% ipython --no-banner

In [1]: import numpy as np

In [2]: from numpy import linalg as LA

In [3]: np.set_printoptions(suppress=True, linewidth=200)

In [4]: X = np.array([[1, -1, -1, 1, 1, -1, -1, 1],
   ...:     [1, -1, 1, -1, -1, 1, -1, 1],
   ...:     [1, -1, 1, -1, 1, -1, 1, -1]])

In [5]: vec = np.array([5, -7, 0, 1, 5, 4, 5, 0])

In [6]: h1 = np.maximum(X @ vec, 0)

In [7]: np.maximum(X @ (3 * vec), 0)
Out[7]: array([27, 15, 51])

In [8]: h1
Out[8]: array([ 9,  5, 17])

In [9]: left, sigma, Vh = LA.svd(X, full_matrices=False)

In [10]: np.round(np.sqrt((sigma ** 2).sum()), 2), round(LA.norm(X), 2)
Out[10]: (np.float64(4.9), np.float64(4.9))

In [11]: left.shape, sigma.shape, Vh.shape
Out[11]: ((3, 3), (3,), (3, 8))

In [12]: np.round(left.T @ X @ Vh.T, 2) + 0
Out[12]: 
array([[2.83, 0.  , 0.  ],
       [0.  , 2.83, 0.  ],
       [0.  , 0.  , 2.83]])

In [13]: np.round(np.cumsum(sigma ** 2) / np.sum(sigma ** 2), 2)
Out[13]: array([0.33, 0.67, 1.  ])

In [14]: np.round(left.T @ left, 2) + 0
Out[14]: 
array([[1., 0., 0.],
       [0., 1., 0.],
       [0., 0., 1.]])

In [15]: blk = np.stack([X, 5 * X, X[::-1]])

In [16]: np.einsum("bij,cij->bc", blk, blk)
Out[16]: 
array([[ 24, 120,   8],
       [120, 600,  40],
       [  8,  40,  24]])

In [17]: (blk @ X.T).shape
Out[17]: (3, 3, 3)

In [18]: f, v = X[0], X[1]

In [19]: f @ f
Out[19]: np.int64(8)

In [20]: f @ v
Out[20]: np.int64(0)

In [21]: pr = (f @ v) / (f @ f) * f

In [22]: np.outer(f, v)
Out[22]: 
array([[ 1, -1,  1, -1, -1,  1, -1,  1],
       [-1,  1, -1,  1,  1, -1,  1, -1],
       [-1,  1, -1,  1,  1, -1,  1, -1],
       [ 1, -1,  1, -1, -1,  1, -1,  1],
       [ 1, -1,  1, -1, -1,  1, -1,  1],
       [-1,  1, -1,  1,  1, -1,  1, -1],
       [-1,  1, -1,  1,  1, -1,  1, -1],
       [ 1, -1,  1, -1, -1,  1, -1,  1]])

In [23]: (v - pr) @ f
Out[23]: np.float64(0.0)

In [24]: pr
Out[24]: array([ 0., -0., -0.,  0.,  0., -0., -0.,  0.])

In [25]: np.round(LA.norm(f + v) ** 2 + LA.norm(f - v) ** 2, 2)
Out[25]: np.float64(32.0)

In [26]: LA.matrix_rank(np.outer(f, v))
Out[26]: np.int64(1)

In [27]: th = np.radians(90)

In [28]: Rm = np.eye(8)

In [29]: Rm[6, 6] = Rm[2, 2] = np.cos(th)

In [30]: Rm[6, 2], Rm[2, 6] = -np.sin(th), np.sin(th)

In [31]: Rm.round(2) + 0
Out[31]: 
array([[ 1.,  0.,  0.,  0.,  0.,  0.,  0.,  0.],
       [ 0.,  1.,  0.,  0.,  0.,  0.,  0.,  0.],
       [ 0.,  0.,  0.,  0.,  0.,  0.,  1.,  0.],
       [ 0.,  0.,  0.,  1.,  0.,  0.,  0.,  0.],
       [ 0.,  0.,  0.,  0.,  1.,  0.,  0.,  0.],
       [ 0.,  0.,  0.,  0.,  0.,  1.,  0.,  0.],
       [ 0.,  0., -1.,  0.,  0.,  0.,  0.,  0.],
       [ 0.,  0.,  0.,  0.,  0.,  0.,  0.,  1.]])

In [32]: out = X @ Rm.T

In [33]: np.round(LA.svd(X, compute_uv=False), 2), np.round(LA.svd(out, compute_uv=False), 2)
Out[33]: (array([2.83, 2.83, 2.83]), array([2.83, 2.83, 2.83]))

In [34]: np.allclose(X @ X.T, out @ out.T)
Out[34]: True

In [35]: A = np.array([[1.1, 0.1, 0.5],
    ...:     [-0.1, -0.7, 0.4],
    ...:     [-0.9, 0.5, -0.6],
    ...:     [-0.9, 0.5, 0.4],
    ...:     [-1.1, 0.9, -1.4],
    ...:     [-0.5, 0.1, 0.0],
    ...:     [-0.6, -0.6, 0.2],
    ...:     [-2.0, 0.0, 4.0],
    ...:     [-1.1, -0.9, -0.4],
    ...:     [-0.9, -0.4, -1.2],
    ...:     [-0.7, 0.4, -1.1]])

In [36]: A.shape
Out[36]: (11, 3)

In [37]: A[11]
---------------------------------------------------------------------------
IndexError                                Traceback (most recent call last)
Cell In[37], line 1
----> 1 A[11]

IndexError: index 11 is out of bounds for axis 0 with size 11

In [38]: A[:, 3]
---------------------------------------------------------------------------
IndexError                                Traceback (most recent call last)
Cell In[38], line 1
----> 1 A[:, 3]

IndexError: index 3 is out of bounds for axis 1 with size 3

In [39]: np.zeros(11, 3)
---------------------------------------------------------------------------
TypeError                                 Traceback (most recent call last)
Cell In[39], line 1
----> 1 np.zeros(11, 3)

TypeError: Cannot interpret '3' as a data type

In [40]: np.count_nonzero(A)
Out[40]: np.int64(31)

In [41]: np.round(LA.svd(A, compute_uv=False), 2)
Out[41]: array([4.79, 3.18, 1.78])

In [42]: Q, vecs = LA.qr(A[:, :2])[0], LA.qr(A[:, 2:])[0]

In [43]: sigma = LA.svd(Q.T @ vecs, compute_uv=False)

In [44]: np.round(np.degrees(np.arccos(sigma.clip(0, 1))), 2)
Out[44]: array([73.43])

In [45]: sigma.round(2)
Out[45]: array([0.29])

In [46]: E = np.loadtxt("layer0.csv", delimiter=",")

In [47]: E.round(2)
Out[47]: 
array([[-3.9 , -3.95,  1.66, -1.44],
       [-3.95, -0.49,  0.85, -3.67],
       [ 1.66,  0.85,  0.08,  0.21],
       [-1.44, -3.67,  0.21,  2.31]])

In [48]: np.argsort(-LA.norm(E, axis=0).round(6), kind="stable")[:3]
Out[48]: array([0, 1, 3])

In [49]: W0 = np.array([[0, 1, 5], [-1, 0, 1], [-5, -1, 0]])

In [50]: # skew-symmetric

In [51]: np.round(LA.eigvals(W0), 2) + 0
Out[51]: array([0.+5.2j, 0.-5.2j, 0.+0.j ])

In [52]: np.einsum("ii->", W0)
Out[52]: np.int64(0)

In [53]: round(float(LA.det(W0.T)), 2)
Out[53]: -0.0

In [54]: round(LA.det(2 * W0), 2), round(LA.det(W0), 2)
Out[54]: (np.float64(0.0), np.float64(0.0))

In [55]: M = np.array([[-1, -3, 0, 3], [2, 1, 1, 2], [-2, 3, -2, 2], [-1, 3, 3, -2]])

In [56]: round(float(LA.det(2 * M)), 2), np.round(LA.det(M), 2)
Out[56]: (-3568.0, np.float64(-223.0))

In [57]: np.round(LA.eigvals(M), 2)
Out[57]: array([ 3.77+0.j  , -1.45+3.17j, -1.45-3.17j, -4.86+0.j  ])

In [58]: round(float(LA.det(M.T)), 2)
Out[58]: -223.0

In [59]: np.einsum("ii->", M)
Out[59]: np.int64(-4)

In [60]: round(LA.det(M[::-1]), 2)
Out[60]: np.float64(-223.0)

In [61]: round(float(LA.eigvals(M).sum().real), 2)
Out[61]: -4.0

In [62]: vec = np.array([-2, 1, 1, 1])

In [63]: h1 = np.maximum(M @ vec, 0)

In [64]: M * (h1 > 1e-9)[:, None]
Out[64]: 
array([[-1, -3,  0,  3],
       [ 0,  0,  0,  0],
       [-2,  3, -2,  2],
       [-1,  3,  3, -2]])

In [65]: np.maximum(M @ vec, 0) - np.maximum(-M @ vec, 0)
Out[65]: array([2, 0, 7, 6])

In [66]: np.round(np.tanh(M @ vec), 2)
Out[66]: array([0.96, 0.  , 1.  , 1.  ])

In [67]: h1
Out[67]: array([2, 0, 7, 6])

In [68]: f = np.array([-1, -2, 0, 0])

In [69]: out = M + np.outer(f, np.eye(4)[0])

In [70]: out
Out[70]: 
array([[-2., -3.,  0.,  3.],
       [ 0.,  1.,  1.,  2.],
       [-2.,  3., -2.,  2.],
       [-1.,  3.,  3., -2.]])

In [71]: round(LA.det(out) / LA.det(M), 2), round(float(1 + LA.solve(M, f)[0]), 2)
Out[71]: (np.float64(0.72), 0.72)

In [72]: hat = np.triu(np.array([[0, 3, 1, 2], [0, -2, -1, 2], [-1, 0, 2, -3], [1, 2, -1, -2]]), 1) + np.eye(4)

In [73]: out = hat @ M @ LA.inv(hat)

In [74]: np.trace(out), np.trace(M)
Out[74]: (np.float64(-4.0), np.int64(-4))

In [75]: LA.matrix_rank(out)
Out[75]: np.int64(4)

In [76]: W1 = np.array([[0, 3], [-2, 3], [-1, 1], [2, -3]])

In [77]: coef = np.array([-1, -2])

In [78]: act = np.maximum(M @ W1 + coef, 0)

In [79]: act
Out[79]: 
array([[11,  0],
       [ 0,  2],
       [ 0,  0],
       [ 0, 13]])

In [80]: (act > 0).mean(axis=0)
Out[80]: array([0.25, 0.5 ])

In [81]: W2 = np.array([[1, 0, -3], [1, -1, 3]])

In [82]: W1 @ W2
Out[82]: 
array([[  3,  -3,   9],
       [  1,  -3,  15],
       [  0,  -1,   6],
       [ -1,   3, -15]])

In [83]: F = np.load("arr.npy")

In [84]: F.round(2)
Out[84]: 
array([[ 0.  ,  0.46,  0.89],
       [ 0.27, -0.86,  0.44],
       [ 0.96,  0.24, -0.12]])

In [85]: Q, Rm = LA.qr(F)

In [86]: np.trace(Q @ Q.T)
Out[86]: np.float64(3.0)

In [87]: Q.round(2)
Out[87]: 
array([[ 0.  ,  0.46, -0.89],
       [-0.27, -0.86, -0.44],
       [-0.96,  0.24,  0.12]])

In [88]: Rm.round(2) + 0
Out[88]: 
array([[-1.,  0.,  0.],
       [ 0.,  1.,  0.],
       [ 0.,  0., -1.]])

In [89]: abs(Rm[0, 0]), np.round(LA.norm(F[:, 0]), 2)
Out[89]: (np.float64(1.0), np.float64(1.0))

In [90]: np.round(Q.T @ Q, 2) + 0
Out[90]: 
array([[1., 0., 0.],
       [0., 1., 0.],
       [0., 0., 1.]])

In [91]: np.round(F @ F, 2)
Out[91]: 
array([[ 0.98, -0.18,  0.09],
       [ 0.2 ,  0.96, -0.19],
       [-0.05,  0.21,  0.98]])

In [92]: np.round(np.trace(F), 2)
Out[92]: np.float64(-0.98)

In [93]: np.round(LA.matrix_power(F, 4), 2)
Out[93]: 
array([[ 0.92, -0.33,  0.22],
       [ 0.39,  0.85, -0.36],
       [-0.07,  0.41,  0.91]])

In [94]: assert F == F.T
---------------------------------------------------------------------------
ValueError                                Traceback (most recent call last)
Cell In[94], line 1
----> 1 assert F == F.T

ValueError: The truth value of an array with more than one element is ambiguous. Use a.any() or a.all()

In [95]: np.round(F.T @ F, 2) + 0
Out[95]: 
array([[1., 0., 0.],
       [0., 1., 0.],
       [0., 0., 1.]])

In [96]: np.round(F @ F.T, 2) + 0
Out[96]: 
array([[1., 0., 0.],
       [0., 1., 0.],
       [0., 0., 1.]])

In [97]: np.round(LA.norm(F, axis=0), 2)
Out[97]: array([1., 1., 1.])

In [98]: np.round(LA.svd(F, compute_uv=False), 2)
Out[98]: array([1., 1., 1.])

In [99]: f = np.array([0, 0, -3])

In [100]: np.round(np.cross(F[1, :3], F[2, :3]), 2) + 0
Out[100]: array([0.  , 0.46, 0.89])

In [101]: np.round(np.array([np.convolve(row, f, "same") for row in F]), 2)
Out[101]: 
array([[ 0.  ,  0.  , -1.38],
       [ 0.  , -0.8 ,  2.57],
       [ 0.  , -2.89, -0.71]])

In [102]: np.polyval(f, F[1])
Out[102]: array([-3., -3., -3.])

In [103]: f, v = F[1], F[0]

In [104]: f @ f
Out[104]: np.float64(1.0)

In [105]: pr = (f @ v) / (f @ f) * f

In [106]: np.round(v - pr, 2) + 0
Out[106]: array([0.  , 0.46, 0.89])

In [107]: pr.round(2) + 0
Out[107]: array([0., 0., 0.])
